% ipython --no-banner

In [1]: import numpy as np

In [2]: np.set_printoptions(precision=1, suppress=True, linewidth=120)

In [3]: tidy = lambda a: np.round(a, 1) + 0

In [4]: X = np.load("data.npy")

In [5]: X
Out[5]: 
array([[35.6, 20.5, 14.9],
       [36.1, 19.3, 15.9],
       [36. , 19.5, 16. ],
       [35.9, 18.9, 14.9],
       [35.7, 20.3, 16.5],
       [35.9, 19.5, 12.4],
       [35. , 18.9, 13.4],
       [35.5, 20.6, 15.9],
       [36.6, 19.2, 15.5],
       [35.5, 20.1, 15.9],
       [35.9, 19.6, 14.4],
       [34.8, 20. , 14.8]])

In [6]: d = np.linalg.norm(X[:, None] - X[None], axis=-1)

In [7]: (d + 1e9 * np.eye(12)).round(6).argmin(axis=1)
Out[7]: array([11,  2,  1, 10,  9,  6,  5,  9,  1,  7,  3,  0])

In [8]: tidy(np.linalg.norm(X - X.mean(axis=0), axis=1))
Out[8]: array([0.8, 1. , 1. , 0.8, 1.6, 2.7, 2. , 1.3, 1.1, 1. , 0.7, 1. ])

In [9]: data = np.array([[0, -2, -1, 0], [0, 0, 0, -1], [0, 0, 0, 1], [0, 0, 0, 0]])

In [10]: data
Out[10]: 
array([[ 0, -2, -1,  0],
       [ 0,  0,  0, -1],
       [ 0,  0,  0,  1],
       [ 0,  0,  0,  0]])

In [11]: rank = np.linalg.matrix_rank(data)

In [12]: rank
Out[12]: np.int64(2)

In [13]: null = np.linalg.svd(data)[2][rank:].T

In [14]: np.linalg.matrix_rank(data.T @ data), np.linalg.matrix_rank(data @ data.T)
Out[14]: (np.int64(2), np.int64(2))

In [15]: tidy(null @ null.T)
Out[15]: 
array([[ 1. ,  0. ,  0. ,  0. ],
       [ 0. ,  0.2, -0.4,  0. ],
       [ 0. , -0.4,  0.8,  0. ],
       [ 0. ,  0. ,  0. ,  0. ]])

In [16]: [int(np.linalg.matrix_rank(data[:i])) for i in range(1, len(data) + 1)]
Out[16]: [1, 2, 2, 2]

In [17]: null.shape
Out[17]: (4, 2)

In [18]: [int(np.linalg.matrix_rank(np.delete(data, i, axis=0))) for i in range(4)]
Out[18]: [1, 2, 2, 2]

In [19]: [int(np.linalg.matrix_rank(data[:, :j + 1])) for j in range(4)]
Out[19]: [0, 1, 1, 2]

In [20]: feats = np.array([[68.0, 72.0, -72.0, 24.0],
    ...:     [72.0, 85.0, -81.0, 27.0],
    ...:     [-72.0, -81.0, 85.0, -27.0],
    ...:     [24.0, 27.0, -27.0, 13.0]])

In [21]: feats
Out[21]: 
array([[ 68.,  72., -72.,  24.],
       [ 72.,  85., -81.,  27.],
       [-72., -81.,  85., -27.],
       [ 24.,  27., -27.,  13.]])

In [22]: w, V = np.linalg.eig(feats)

In [23]: tidy(np.sort(np.linalg.eigvals(feats.T)))
Out[23]: array([  4.,   4.,   4., 239.])

In [24]: tidy(feats @ V[:, 0] - w[0] * V[:, 0])
Out[24]: array([0., 0., 0., 0.])

In [25]: tidy(np.sort(np.linalg.eigvals(feats @ feats)))
Out[25]: array([   16.,    16.,    16., 57121.])

In [26]: M = np.loadtxt("x.csv", delimiter=",")

In [27]: M
Out[27]: 
array([[ 1. ,  0. ,  0.2],
       [ 0. ,  1. , -0.1],
       [ 0.2, -0.1,  1.9]])

In [28]: w, V = np.linalg.eigvalsh(M)
Traceback (most recent call last):
  Cell In[28], line 1
    w, V = np.linalg.eigvalsh(M)
ValueError: too many values to unpack (expected 2)


In [29]: w, V = np.linalg.eigh(M)

In [30]: tidy(V.T @ M @ V)
Out[30]: 
array([[0.9, 0. , 0. ],
       [0. , 1. , 0. ],
       [0. , 0. , 2. ]])

In [31]: tidy(w.sum()), np.trace(M)
Out[31]: (np.float64(3.9), np.float64(3.9))

In [32]: np.unique(w.round(6) + 0, return_counts=True)[1]
Out[32]: array([1, 1, 1])

In [33]: tidy(V.T @ V)
Out[33]: 
array([[1., 0., 0.],
       [0., 1., 0.],
       [0., 0., 1.]])

In [34]: tidy(np.linalg.svd(M, compute_uv=False))
Out[34]: array([2. , 1. , 0.9])

In [35]: tidy(w)
Out[35]: array([0.9, 1. , 2. ])

In [36]: tidy(np.linalg.eigvalsh(M @ M))
Out[36]: array([0.9, 1. , 3.8])

In [37]: tidy(np.linalg.eigvalsh(M + -3 * np.eye(3)))
Out[37]: array([-2.1, -2. , -1. ])

In [38]: tidy(V @ np.diag(w) @ V.T)
Out[38]: 
array([[ 1. ,  0. ,  0.2],
       [ 0. ,  1. , -0.1],
       [ 0.2, -0.1,  1.9]])

In [39]: x0 = np.array([3, 1, 4])

In [40]: y = M @ x0

In [41]: y
Out[41]: array([3.8, 0.6, 8.1])

In [42]: tidy(np.linalg.solve(M, M[:, 1]))
Out[42]: array([0., 1., 0.])

In [43]: tidy(np.linalg.solve(M, y))
Out[43]: array([3., 1., 4.])

In [44]: F = np.load("dump.npy")

In [45]: tidy(F)
Out[45]: 
array([[ 24.9,   1.8,   1.8],
       [ 21.9,   1.2,   1.4],
       [ 12.4,  -0.4,   0.3],
       [ 10. ,  -0.7,   0.2],
       [  7. ,  -0.9,   0. ],
       [  6.1,  -1. ,   0. ],
       [  5.6,  -1. ,   0. ],
       [  4.5,  -1. ,   0. ],
       [  4.1,  -1. ,   0. ],
       [  3.5,  -1. ,   0. ],
       [  3. ,  -0.9,   0. ],
       [  2.4,  -0.8,   0.1],
       [  0.8,  -0.5,   0.1],
       [  0.6,  -0.4,   0.1],
       [  0. ,   0. ,   0. ],
       [ -0.2,   0.2,  -0.6],
       [ -0.2,   0.2,  -0.7],
       [ -0.2,   0.2,  -0.9],
       [ -0.3,   0.1,  -1.2],
       [ -0.3,   0. ,  -1.6],
       [ -1.8,  -2. ,  -5.9],
       [ -6.2,  -6.5, -13. ],
       [ -6.3,  -6.6, -13.1]])

In [46]: Xs = F - F.mean(axis=0)

In [47]: V = np.linalg.svd(Xs)[2][:2]

In [48]: out = Xs - Xs @ V.T @ V

In [49]: tidy(np.linalg.norm(out) / np.linalg.norm(Xs))
Out[49]: np.float64(0.1)

In [50]: m1 = np.load("m.npy")

In [51]: m1
Out[51]: 
array([[ 1, -1,  1, -1, -1,  1, -1,  1],
       [ 1,  1,  1,  1,  1,  1,  1,  1],
       [ 1,  1, -1, -1,  1,  1, -1, -1]])

In [52]: def softmax(z):
    ...:     e = np.exp(z - z.max(axis=-1, keepdims=True))
    ...:     return e / e.sum(axis=-1, keepdims=True)
    ...: 

In [53]: tidy(softmax(m1[2] + 4))
Out[53]: array([0.2, 0.2, 0. , 0. , 0.2, 0.2, 0. , 0. ])

In [54]: S = m1 @ m1.T / np.sqrt(8)

In [55]: tidy(softmax(S)[2] @ m1)
Out[55]: array([ 1. ,  0.9, -0.8, -0.9,  0.9,  1. , -0.9, -0.8])

In [56]: tidy(softmax(S))
Out[56]: 
array([[0.9, 0.1, 0.1],
       [0.1, 0.9, 0.1],
       [0.1, 0.1, 0.9]])

In [57]: tidy(softmax(S + np.triu(np.full(S.shape, -np.inf), 1)))
Out[57]: 
array([[1. , 0. , 0. ],
       [0.1, 0.9, 0. ],
       [0.1, 0.1, 0.9]])

In [58]: softmax(S).round(6).argmax(axis=1)
Out[58]: array([0, 1, 2])

In [59]: rng = np.random.default_rng(476178)

In [60]: out = m1 + rng.integers(-2, 3, (3, 1)) @ rng.integers(-2, 3, (1, 8))

In [61]: out
Out[61]: 
array([[ 1,  1,  5,  3, -1, -3,  3, -3],
       [ 1,  3,  5,  5,  1, -3,  5, -3],
       [ 1,  2,  1,  1,  1, -1,  1, -3]])

In [62]: tidy(np.linalg.svd(out - m1, compute_uv=False))
Out[62]: array([13.7,  0. ,  0. ])

In [63]: np.abs(out - m1).sum(axis=1)
Out[63]: array([22, 22, 11])

In [64]: np.linalg.matrix_rank(out - m1, tol=1e-8)
Out[64]: np.int64(1)

In [65]: out = feats / np.sqrt((feats ** 2).mean(axis=1, keepdims=True))

In [66]: np.linalg.matrix_rank(feats - feats.mean(axis=1, keepdims=True))
Out[66]: np.int64(3)

In [67]: tidy(out[3])
Out[67]: array([ 1. ,  1.2, -1.2,  0.6])

In [68]: th = np.radians(60)

In [69]: Rm = np.eye(8)

In [70]: Rm[3, 3] = Rm[6, 6] = np.cos(th)

In [71]: Rm[3, 6], Rm[6, 3] = -np.sin(th), np.sin(th)

In [72]: tidy(Rm)
Out[72]: 
array([[ 1. ,  0. ,  0. ,  0. ,  0. ,  0. ,  0. ,  0. ],
       [ 0. ,  1. ,  0. ,  0. ,  0. ,  0. ,  0. ,  0. ],
       [ 0. ,  0. ,  1. ,  0. ,  0. ,  0. ,  0. ,  0. ],
       [ 0. ,  0. ,  0. ,  0.5,  0. ,  0. , -0.9,  0. ],
       [ 0. ,  0. ,  0. ,  0. ,  1. ,  0. ,  0. ,  0. ],
       [ 0. ,  0. ,  0. ,  0. ,  0. ,  1. ,  0. ,  0. ],
       [ 0. ,  0. ,  0. ,  0.9,  0. ,  0. ,  0.5,  0. ],
       [ 0. ,  0. ,  0. ,  0. ,  0. ,  0. ,  0. ,  1. ]])

In [73]: out = m1 @ Rm.T

In [74]: tidy(out)
Out[74]: 
array([[ 1. , -1. ,  1. ,  0.4, -1. ,  1. , -1.4,  1. ],
       [ 1. ,  1. ,  1. , -0.4,  1. ,  1. ,  1.4,  1. ],
       [ 1. ,  1. , -1. ,  0.4,  1. ,  1. , -1.4, -1. ]])

In [75]: tidy(np.linalg.svd(m1, compute_uv=False)), tidy(np.linalg.svd(out, compute_uv=False))
Out[75]: (array([2.8, 2.8, 2.8]), array([2.8, 2.8, 2.8]))
